% ipython --no-banner

In [1]: import numpy as np

In [2]: from numpy import linalg as LA

In [3]: np.set_printoptions(precision=2, suppress=True, linewidth=160, sign=" ")

In [4]: W0 = np.load("data.npy")

In [5]: W0
Out[5]: 
array([[-1.,  2.,  0.],
       [ 2.,  0.,  2.],
       [ 0.,  2.,  0.]])

In [6]: ev, vecs = LA.eigh(W0)

In [7]: np.round(vecs @ np.diag(ev) @ vecs.T, 2) + 0
Out[7]: 
array([[-1.,  2.,  0.],
       [ 2.,  0.,  2.],
       [ 0.,  2.,  0.]])

In [8]: np.round(vecs.T @ W0 @ vecs, 2) + 0
Out[8]: 
array([[-3.14,  0.  ,  0.  ],
       [ 0.  , -0.48,  0.  ],
       [ 0.  ,  0.  ,  2.63]])

In [9]: ev
Out[9]: array([-3.14, -0.48,  2.63])

In [10]: np.round(vecs.T @ vecs, 2) + 0
Out[10]: 
array([[ 1.,  0.,  0.],
       [ 0.,  1.,  0.],
       [ 0.,  0.,  1.]])

In [11]: other = np.array([[5, 0, 6], [0, -8, -1], [4, 3, -2]])

In [12]: np.vstack([W0, other.T]).shape
Out[12]: (6, 3)

In [13]: LA.matrix_rank(np.vstack([W0, other.T]))
Out[13]: np.int64(3)

In [14]: np.einsum("ik,kj->ij", W0, other)
Out[14]: 
array([[ -5., -16.,  -8.],
       [ 18.,   6.,   8.],
       [  0., -16.,  -2.]])

In [15]: np.einsum("ij->j", W0)
Out[15]: array([ 1.,  4.,  2.])

In [16]: W0 @ other
Out[16]: 
array([[ -5., -16.,  -8.],
       [ 18.,   6.,   8.],
       [  0., -16.,  -2.]])

In [17]: ev, vecs = LA.eigh(W0)

In [18]: x0 = np.array([1, 0, 0])

In [19]: vecs * np.abs(ev) @ vecs.T
Out[19]: 
array([[ 1.85, -0.46,  1.17],
       [-0.46,  2.79,  0.12],
       [ 1.17,  0.12,  1.62]])

In [20]: vecs * np.maximum(ev, 0) @ vecs.T
Out[20]: 
array([[ 0.42,  0.77,  0.59],
       [ 0.77,  1.39,  1.06],
       [ 0.59,  1.06,  0.81]])

In [21]: np.abs(W0).sum(axis=1).max(), np.round(np.abs(ev).max(), 2)
Out[21]: (np.float64(4.0), np.float64(3.14))

In [22]: rng = np.random.default_rng(5834)

In [23]: E = np.triu(rng.random((3, 3)) < 0.8, 1).astype(int)

In [24]: E = E + E.T

In [25]: E
Out[25]: 
array([[ 0,  1,  1],
       [ 1,  0,  1],
       [ 1,  1,  0]])

In [26]: def softmax(z):
    ...:     e = np.exp(z - z.max(axis=-1, keepdims=True))
    ...:     return e / e.sum(axis=-1, keepdims=True)
    ...: 

In [27]: softmax(E[2] + 5)
Out[27]: array([ 0.42,  0.42,  0.16])

In [28]: att = E @ E.T / np.sqrt(3)

In [29]: softmax(att)[2] @ E
Out[29]: array([ 0.74,  0.74,  0.53])

In [30]: softmax(att)
Out[30]: 
array([[ 0.47,  0.26,  0.26],
       [ 0.26,  0.47,  0.26],
       [ 0.26,  0.26,  0.47]])

In [31]: softmax(att + np.triu(np.full(att.shape, -np.inf), 1))
Out[31]: 
array([[ 1.  ,  0.  ,  0.  ],
       [ 0.36,  0.64,  0.  ],
       [ 0.26,  0.26,  0.47]])

In [32]: K = np.load("block6.npy")

In [33]: K
Out[33]: 
array([[  1.05, -10.16, -12.05,  30.27,  -2.  , -30.22],
       [-11.89, -14.83,   8.73,  44.76, -21.21, -45.58],
       [  0.41, -13.28, -15.37,  39.18,  -2.67, -39.03],
       [  5.17,  -4.9 , -14.55,  14.84,   4.76, -15.2 ]])

In [34]: [round(float(x), 2) for x in LA.svd(K, compute_uv=False)[:3]]
Out[34]: [101.72, 30.31, 0.88]

In [35]: LA.matrix_rank(K, rtol=0.1)
Out[35]: np.int64(2)

In [36]: r0 = np.array([1, 2, 1])

In [37]: np.convolve(K[3], r0)
Out[37]: array([  5.17,   5.44, -19.18, -19.16,  19.89,   9.16, -25.64, -15.2 ])

In [38]: np.cross(K[3, :3], K[2, :3])
Out[38]: array([-117.91,   73.5 ,  -66.65])

In [39]: x0 = np.array([0, 1, 2, 3, 1, 1])

In [40]: (K @ x0).argmax()
Out[40]: np.int64(1)

In [41]: (K * x0).sum(axis=1)
Out[41]: array([ 24.33,  70.12,  31.82,   0.08])

In [42]: np.sign((K @ x0).round(6))
Out[42]: array([ 1.,  1.,  1.,  1.])

In [43]: K @ np.eye(6)[3]
Out[43]: array([ 30.27,  44.76,  39.18,  14.84])

In [44]: np.einsum("ij,j->i", K, x0)
Out[44]: array([ 24.33,  70.12,  31.82,   0.08])

In [45]: K * x0
Out[45]: 
array([[  0.  , -10.16, -24.1 ,  90.81,  -2.  , -30.22],
       [ -0.  , -14.83,  17.46, 134.28, -21.21, -45.58],
       [  0.  , -13.28, -30.74, 117.54,  -2.67, -39.03],
       [  0.  ,  -4.9 , -29.1 ,  44.52,   4.76, -15.2 ]])

In [46]: K @ np.ones(6)
Out[46]: array([-23.11, -40.02, -30.76,  -9.88])

In [47]: K @ x0
Out[47]: array([ 24.33,  70.12,  31.82,   0.08])

In [48]: other = np.array([[1, 2], [3, 1], [3, 0], [1, 0], [0, 1], [1, 3]])

In [49]: LA.matrix_rank(np.vstack([K, other.T]))
Out[49]: np.int64(6)

In [50]: LA.matrix_rank(K @ other)
Out[50]: np.int64(2)

In [51]: np.einsum("ik,kj->ij", K, other)
Out[51]: 
array([[ -65.53, -100.72],
       [ -31.01, -196.56],
       [ -85.39, -132.22],
       [ -53.54,  -35.4 ]])

In [52]: np.einsum("ik,kj->ji", K, other)
Out[52]: 
array([[ -65.53,  -31.01,  -85.39,  -53.54],
       [-100.72, -196.56, -132.22,  -35.4 ]])

In [53]: K @ other
Out[53]: 
array([[ -65.53, -100.72],
       [ -31.01, -196.56],
       [ -85.39, -132.22],
       [ -53.54,  -35.4 ]])

In [54]: M = np.load("m.npy")

In [55]: M
Out[55]: 
array([[-6, -1,  0,  0,  0,  0],
       [-4,  3,  0,  0,  0,  0],
       [-8, -7,  0,  0,  0,  0],
       [ 0,  0, -6, -1,  0,  0],
       [ 0,  0, -4,  3,  0,  0],
       [ 0,  0, -8, -7,  0,  0],
       [ 0,  0,  0,  0, -6, -1],
       [ 0,  0,  0,  0, -4,  3],
       [ 0,  0,  0,  0, -8, -7]])

In [56]: Q, Rm = LA.qr(M)

In [57]: Q.shape, Rm.shape
Out[57]: ((9, 6), (6, 6))

In [58]: other = np.c_[M[:, :1] @ np.array([[1]]), np.array([1, -3, 3, 3, -3, 5, -2, 3, 4])]

In [59]: other
Out[59]: 
array([[-6,  1],
       [-4, -3],
       [-8,  3],
       [ 0,  3],
       [ 0, -3],
       [ 0,  5],
       [ 0, -2],
       [ 0,  3],
       [ 0,  4]])

In [60]: np.round(LA.lstsq(M, other[:, 0])[0], 2) + 0
Out[60]: array([ 1.,  0.,  0.,  0.,  0.,  0.])

In [61]: LA.norm(LA.qr(M)[0].T @ other, axis=0) ** 2 / ((other ** 2).sum(axis=0) + 1e-12)
Out[61]: array([ 1.  ,  0.71])

In [62]: LA.matrix_rank(other)
Out[62]: np.int64(2)

In [63]: J = np.minimum.outer(np.arange(1, 11), np.arange(1, 11)) * 5

In [64]: J
Out[64]: 
array([[  5,   5,   5,   5,   5,   5,   5,   5,   5,   5],
       [  5,  10,  10,  10,  10,  10,  10,  10,  10,  10],
       [  5,  10,  15,  15,  15,  15,  15,  15,  15,  15],
       [  5,  10,  15,  20,  20,  20,  20,  20,  20,  20],
       [  5,  10,  15,  20,  25,  25,  25,  25,  25,  25],
       [  5,  10,  15,  20,  25,  30,  30,  30,  30,  30],
       [  5,  10,  15,  20,  25,  30,  35,  35,  35,  35],
       [  5,  10,  15,  20,  25,  30,  35,  40,  40,  40],
       [  5,  10,  15,  20,  25,  30,  35,  40,  45,  45],
       [  5,  10,  15,  20,  25,  30,  35,  40,  45,  50]])

In [65]: w1 = np.array([[4, 1, -5, -5],
    ...:     [2, -4, 2, 2],
    ...:     [-1, 3, 0, -5],
    ...:     [1, 0, -3, 3],
    ...:     [-5, 0, 4, -5],
    ...:     [1, 1, -2, -4],
    ...:     [-1, 2, -5, 5],
    ...:     [-2, 5, 1, 4],
    ...:     [4, 5, 1, -5],
    ...:     [-1, -1, 0, 0]])

In [66]: coef = np.array([-1, 0, 0, 0])

In [67]: hid = np.maximum(J @ w1 + coef, 0)

In [68]: (hid > 0).astype(int)
Out[68]: 
array([[ 1,  1,  0,  0],
       [ 0,  1,  0,  0],
       [ 0,  1,  0,  0],
       [ 0,  1,  0,  0],
       [ 0,  1,  0,  0],
       [ 0,  1,  0,  0],
       [ 0,  1,  0,  0],
       [ 0,  1,  0,  0],
       [ 0,  1,  0,  0],
       [ 0,  1,  0,  0]])

In [69]: basis = np.array([[-3, 1], [1, -2], [1, -2], [-1, 3]])

In [70]: hid @ basis
Out[70]: 
array([[  33, -111],
       [ 115, -230],
       [ 190, -380],
       [ 250, -500],
       [ 310, -620],
       [ 370, -740],
       [ 425, -850],
       [ 470, -940],
       [ 490, -980],
       [ 485, -970]])

In [71]: arr = np.load("x.npy")

In [72]: arr
Out[72]: 
array([[ 0,  1,  3,  5, -1,  3, -4,  4,  5,  1],
       [ 1,  0,  1,  3,  5, -1,  3, -4,  4,  5],
       [ 3,  1,  0,  1,  3,  5, -1,  3, -4,  4],
       [ 5,  3,  1,  0,  1,  3,  5, -1,  3, -4],
       [-1,  5,  3,  1,  0,  1,  3,  5, -1,  3],
       [ 3, -1,  5,  3,  1,  0,  1,  3,  5, -1],
       [-4,  3, -1,  5,  3,  1,  0,  1,  3,  5],
       [ 4, -4,  3, -1,  5,  3,  1,  0,  1,  3],
       [ 5,  4, -4,  3, -1,  5,  3,  1,  0,  1],
       [ 1,  5,  4, -4,  3, -1,  5,  3,  1,  0]])

In [73]: np.all(LA.eigvalsh(arr) > 0)
Out[73]: np.False_

In [74]: np.round(LA.eigvalsh(arr).min(), 2)
Out[74]: np.float64(-13.03)
